% python3 -q
>>> import numpy as np
>>> import numpy.linalg as la
>>> np.set_printoptions(precision=1, suppress=True, linewidth=160, legacy="1.25")
>>> data = np.loadtxt("block15.csv", delimiter=",")
>>> data
array([[ 1. , -0.7, -1. , -0.8, -1. , -0.9, -1. ,  1. ,  1. ],
       [-0.5, -0.4,  1. ,  1. ,  0.9, -1. , -0.4, -1. ,  0.7],
       [-0.1, -0.2, -0.2, -0.1,  0.3, -0.5,  0.6, -0.3, -0.7],
       [ 0.1, -0.7,  0. , -0.1,  0. , -1. ,  0.9, -0.7, -0.9],
       [-0.8,  0.9, -1. , -1. ,  0.9,  1. ,  1. ,  0.5, -1. ],
       [ 1. , -0.9, -1. , -0.8, -1. ,  0.5, -1. ,  1. ,  1. ],
       [-0.7,  0.9, -1. , -0.8,  0.9,  1. ,  0.2,  0.8, -0.9],
       [ 0.9, -0.7, -0.9, -0.7, -1. ,  0.5, -0.7,  1. ,  0.9],
       [-0.9, -0.7,  1. ,  0.8,  1. , -1. ,  1. , -1. , -1. ],
       [ 1. , -1. ,  1. ,  0.8, -1. , -1. ,  0. , -0.4,  1. ],
       [-0.4,  0.6, -0.9, -0.5,  0.1, -0.6,  0.5, -0.1, -1. ],
       [ 0. ,  1. , -1. , -0.9, -1. ,  1. , -1. ,  1. , -0.4],
       [-0.7,  0.7, -0.9, -0.5,  0.9,  0. ,  0.8, -0.5, -1. ],
       [-0.9,  1. , -1. , -1. ,  0.6,  1. ,  0.1,  1. , -1. ],
       [ 0.4, -0.1,  0.8,  0.4, -0.9, -0.9, -0.9,  0.1,  0.9],
       [ 0.8, -0.8,  0.9,  0.5, -1. , -1. , -0.7,  0.1,  1. ],
       [ 0. ,  0.8, -1. , -0.7, -0.8,  0.9, -0.7,  0.8, -0.7],
       [ 0.7, -0.8,  0.1,  0. , -0.8, -0.2,  0.4,  0.3,  0.8],
       [-0.8, -0.1, -0.9, -0.6,  1. ,  0.6,  1. , -0.8, -1. ],
       [ 0.9, -0.8, -0.3, -0.3, -1. , -1. , -0.8,  0.8,  0.9],
       [-0.5,  1. , -1. , -0.9, -0.8,  1. , -1. ,  1. , -0.9],
       [ 0.9, -0.8,  0.9,  0.6, -1. , -1. , -1. ,  0.6,  1. ],
       [ 0.1, -1. ,  0.5,  0.2,  1. , -0.8,  1. , -0.9, -0.8],
       [ 1. , -1. , -0.6, -0.4, -1. ,  0.2,  0. ,  0.9,  1. ],
       [-0.9,  0.3,  1. ,  1. ,  1. , -1. , -0.3, -1. ,  0. ],
       [ 1. , -1. ,  1. ,  0.9, -1. , -1. , -1. , -0.1,  1. ],
       [ 0.8, -1. ,  0.3,  0. , -0.6, -0.9,  1. , -0.4,  0.5],
       [-0.6, -0.4,  0.7,  0.4,  1. , -0.3,  0.9, -0.9, -0.7],
       [-1. , -0.9,  1. ,  0.8,  1. , -0.6,  1. , -1. , -1. ],
       [ 0.2, -0.2,  1. ,  0.7, -0.7, -1. , -0.9, -0.5,  0.9],
       [ 0.2,  0.9, -1. , -0.7, -1. ,  0.9, -1. ,  0.9, -0.1],
       [-0.8,  1. , -0.9, -0.6,  0.7,  1. , -0.9,  0.6, -0.9],
       [ 1. , -0.6, -0.3, -0.3, -1. ,  0. , -1. ,  1. ,  1. ],
       [ 0.6, -0.9,  1. ,  0.9, -0.5, -1. , -0.4, -0.7,  1. ],
       [-0.3, -1. ,  1. ,  1. ,  1. , -1. ,  1. , -1. ,  1. ]])
>>> cov = data.T @ data
>>> np.allclose(cov, cov.T)
True
>>> round(np.trace(cov), 1), (data ** 2).sum()
(205.0, 205.0)
>>> (data @ data.T).shape
(35, 35)
>>> np.diag(cov)
array([18.3, 21.7, 25.7, 16.6, 27. , 24.7, 23. , 20.8, 27.1])
>>> def softmax(z):
...     e = np.exp(z - z.max(axis=-1, keepdims=True))
...     return e / e.sum(axis=-1, keepdims=True)
... 
>>> softmax(data).sum(axis=1)
array([1., 1., 1., 1., 1., 1., 1., 1., 1., 1., 1., 1., 1., 1., 1., 1., 1., 1., 1., 1., 1., 1., 1., 1., 1., 1., 1., 1., 1., 1., 1., 1., 1., 1., 1.])
>>> att = data @ data.T / np.sqrt(9)
>>> softmax(att)[0] @ data
array([ 0.7, -0.5, -0.3, -0.3, -0.8, -0.3, -0.6,  0.6,  0.7])
>>> hat = data @ la.solve(data.T @ data, data.T)
>>> np.round(np.trace(hat), 1)
9.0
>>> np.round(hat @ data[:, 3], 1) + 0
array([-0.8,  1. , -0.1, -0.1, -1. , -0.8, -0.8, -0.7,  0.8,  0.8, -0.5, -0.9, -0.5, -1. ,  0.4,  0.5, -0.7,  0. , -0.6, -0.3, -0.9,  0.6,  0.2, -0.4,  1. ,
        0.9,  0. ,  0.4,  0.8,  0.7, -0.7, -0.6, -0.3,  0.9,  1. ])
>>> m1 = np.loadtxt("data.csv", delimiter=",")
>>> m1
array([[-2.3, -2.5, -2.8, -1.7,  1.4, -0.7, -0.4],
       [ 2.3, -1.7,  0.5,  1.8,  3. , -2. ,  0.3],
       [-1.2,  3.8, -0.5, -0.4,  2.1, -2.1,  0.1],
       [ 2.5,  0.2, -1.6, -1.6, -2.3, -2.8, -0.8],
       [-2.3, -0.8,  1.6,  2. , -1.5, -2.3, -2.2],
       [-1.1, -0.7,  1.1, -0.5, -1.1, -1.7,  4.2],
       [-0.2,  0.6, -3.2,  3.5, -1. ,  0.3,  1.1]])
>>> np.round(softmax(10 * m1[4]), 1) + 0
array([0., 0., 0., 1., 0., 0., 0.])
>>> softmax(m1).sum(axis=1)
array([1., 1., 1., 1., 1., 1., 1.])
>>> np.round(softmax(m1[4]), 1) + 0
array([0. , 0. , 0.4, 0.5, 0. , 0. , 0. ])
>>> att = m1 @ m1.T / np.sqrt(7)
>>> np.round(softmax(att + np.triu(np.full(att.shape, -np.inf), 1)), 1) + 0
array([[1., 0., 0., 0., 0., 0., 0.],
       [0., 1., 0., 0., 0., 0., 0.],
       [0., 0., 1., 0., 0., 0., 0.],
       [0., 0., 0., 1., 0., 0., 0.],
       [0., 0., 0., 0., 1., 0., 0.],
       [0., 0., 0., 0., 0., 1., 0.],
       [0., 0., 0., 0., 0., 0., 1.]])
>>> np.round(softmax(att), 1) + 0
array([[1., 0., 0., 0., 0., 0., 0.],
       [0., 1., 0., 0., 0., 0., 0.],
       [0., 0., 1., 0., 0., 0., 0.],
       [0., 0., 0., 1., 0., 0., 0.],
       [0., 0., 0., 0., 1., 0., 0.],
       [0., 0., 0., 0., 0., 1., 0.],
       [0., 0., 0., 0., 0., 0., 1.]])
>>> softmax(att).round(6).argmax(axis=1)
array([0, 1, 2, 3, 4, 5, 6])
>>> softmax(att)[4] @ m1
array([-2.3, -0.8,  1.6,  2. , -1.5, -2.3, -2.2])
>>> np.round(m1 @ m1.T, 1) + 0
array([[25.,  0.,  0.,  0.,  0.,  0.,  0.],
       [ 0., 25.,  0.,  0.,  0.,  0.,  0.],
       [ 0.,  0., 25.,  0.,  0.,  0.,  0.],
       [ 0.,  0.,  0., 25.,  0.,  0.,  0.],
       [ 0.,  0.,  0.,  0., 25.,  0.,  0.],
       [ 0.,  0.,  0.,  0.,  0., 25.,  0.],
       [ 0.,  0.,  0.,  0.,  0.,  0., 25.]])
>>> np.round(la.pinv(m1), 1) + 0
array([[-0.1,  0.1,  0. ,  0.1, -0.1,  0. ,  0. ],
       [-0.1, -0.1,  0.2,  0. ,  0. ,  0. ,  0. ],
       [-0.1,  0. ,  0. , -0.1,  0.1,  0. , -0.1],
       [-0.1,  0.1,  0. , -0.1,  0.1,  0. ,  0.1],
       [ 0.1,  0.1,  0.1, -0.1, -0.1,  0. ,  0. ],
       [ 0. , -0.1, -0.1, -0.1, -0.1, -0.1,  0. ],
       [ 0. ,  0. ,  0. ,  0. , -0.1,  0.2,  0. ]])
>>> rng = np.random.default_rng(836646)
>>> W0 = np.eye(16, dtype=int)[rng.permutation(16)] * np.array([-3, 2, 6, 1, 8, 7, 3, -1, 0, -5, 3, -9, 2, 6, -4, 5])
>>> W0
array([[ 0,  0,  0,  0,  8,  0,  0,  0,  0,  0,  0,  0,  0,  0,  0,  0],
       [ 0,  0,  0,  0,  0,  0,  0,  0,  0,  0,  3,  0,  0,  0,  0,  0],
       [-3,  0,  0,  0,  0,  0,  0,  0,  0,  0,  0,  0,  0,  0,  0,  0],
       [ 0,  0,  0,  0,  0,  0,  3,  0,  0,  0,  0,  0,  0,  0,  0,  0],
       [ 0,  0,  0,  1,  0,  0,  0,  0,  0,  0,  0,  0,  0,  0,  0,  0],
       [ 0,  0,  0,  0,  0,  0,  0,  0,  0,  0,  0,  0,  0,  6,  0,  0],
       [ 0,  0,  0,  0,  0,  0,  0,  0,  0,  0,  0,  0,  0,  0,  0,  5],
       [ 0,  0,  0,  0,  0,  0,  0,  0,  0,  0,  0,  0,  0,  0,  0,  0],
       [ 0,  0,  0,  0,  0,  0,  0,  0,  0,  0,  0,  0,  2,  0,  0,  0],
       [ 0,  0,  0,  0,  0,  0,  0,  0,  0,  0,  0, -9,  0,  0,  0,  0],
       [ 0,  0,  0,  0,  0,  0,  0, -1,  0,  0,  0,  0,  0,  0,  0,  0],
       [ 0,  0,  0,  0,  0,  0,  0,  0,  0, -5,  0,  0,  0,  0,  0,  0],
       [ 0,  0,  0,  0,  0,  7,  0,  0,  0,  0,  0,  0,  0,  0,  0,  0],
       [ 0,  2,  0,  0,  0,  0,  0,  0,  0,  0,  0,  0,  0,  0,  0,  0],
       [ 0,  0,  0,  0,  0,  0,  0,  0,  0,  0,  0,  0,  0,  0, -4,  0],
       [ 0,  0,  6,  0,  0,  0,  0,  0,  0,  0,  0,  0,  0,  0,  0,  0]])
>>> np.round(la.det(W0), 1)
0.0
>>> Y = np.array([[2, 3, 1],
...     [9, 4, 9],
...     [8, 2, 0],
...     [9, 8, 6],
...     [0, 6, 0],
...     [2, 2, 4],
...     [9, 6, 4],
...     [4, 7, 1],
...     [7, 6, 7],
...     [3, 7, 7],
...     [9, 5, 6],
...     [8, 7, 9],
...     [6, 1, 1],
...     [3, 1, 5],
...     [9, 1, 8]])
>>> cent = np.array([[1, 2, 3, 3, 3, 2], [2, 1, 1, 0, 3, 1], [2, 2, 1, 2, 1, 1]])
>>> E = Y @ cent + 0.3 * rng.normal(size=(15, 6))
>>> E
array([[10.1,  9.2, 10.1,  8.3, 15.9,  8. ],
       [35.2, 40. , 40. , 45.6, 47.8, 30.6],
       [11.4, 18. , 26.2, 23.7, 29.7, 18.1],
       [37.3, 38. , 41.6, 38.8, 56.9, 32. ],
       [12.2,  5.7,  6.2,  0.1, 17.9,  6. ],
       [14.2, 13.5, 12.5, 13.8, 15.6,  9.9],
       [28.9, 31.9, 37.1, 35. , 49.5, 28.3],
       [19.9, 17.2, 20.1, 13.5, 33.5, 15.8],
       [32.7, 34.1, 33.7, 35.4, 46.1, 26.9],
       [30.4, 27.2, 23. , 22.5, 36.9, 20.3],
       [30.9, 34.8, 38.3, 39.3, 47.7, 29.2],
       [40.3, 40.9, 39.7, 41.9, 54.2, 32.4],
       [10. , 15.1, 20.2, 20.2, 22.2, 13.9],
       [15. , 17.2, 14.8, 18.6, 16.5, 11.8],
       [26.7, 35.3, 35.8, 42.9, 38. , 27. ]])
>>> cen = E - E.mean(axis=0)
>>> evecs = la.svd(cen)[2][:3]
>>> Y = cen - cen @ evecs.T @ evecs
>>> round(float(la.norm(Y) / la.norm(cen)), 1)
0.0
>>> (cen @ evecs.T).std(axis=0)
array([28.4,  5.8,  3.8])
>>> F = np.loadtxt("case12.csv", delimiter=",")
>>> F
array([[3., 2., 0., 2., 2., 0., 0., 2., 0., 2., 0., 0., 2.],
       [2., 3., 0., 2., 2., 0., 0., 2., 0., 2., 0., 0., 2.],
       [0., 0., 3., 0., 0., 2., 2., 0., 2., 0., 2., 2., 0.],
       [2., 2., 0., 3., 2., 0., 0., 2., 0., 2., 0., 0., 2.],
       [2., 2., 0., 2., 3., 0., 0., 2., 0., 2., 0., 0., 2.],
       [0., 0., 2., 0., 0., 3., 2., 0., 2., 0., 2., 2., 0.],
       [0., 0., 2., 0., 0., 2., 3., 0., 2., 0., 2., 2., 0.],
       [2., 2., 0., 2., 2., 0., 0., 3., 0., 2., 0., 0., 2.],
       [0., 0., 2., 0., 0., 2., 2., 0., 3., 0., 2., 2., 0.],
       [2., 2., 0., 2., 2., 0., 0., 2., 0., 3., 0., 0., 2.],
       [0., 0., 2., 0., 0., 2., 2., 0., 2., 0., 3., 2., 0.],
       [0., 0., 2., 0., 0., 2., 2., 0., 2., 0., 2., 3., 0.],
       [2., 2., 0., 2., 2., 0., 0., 2., 0., 2., 0., 0., 3.]])
>>> vec = np.ones(13)
>>> for _ in range(3):
...     vec = F @ vec
...     vec /= la.norm(vec)
...     print(round(vec @ F @ vec, 1))
... 
14.2
14.3
14.5
>>> vec
array([0.3, 0.3, 0.2, 0.3, 0.3, 0.2, 0.2, 0.3, 0.2, 0.3, 0.2, 0.2, 0.3])
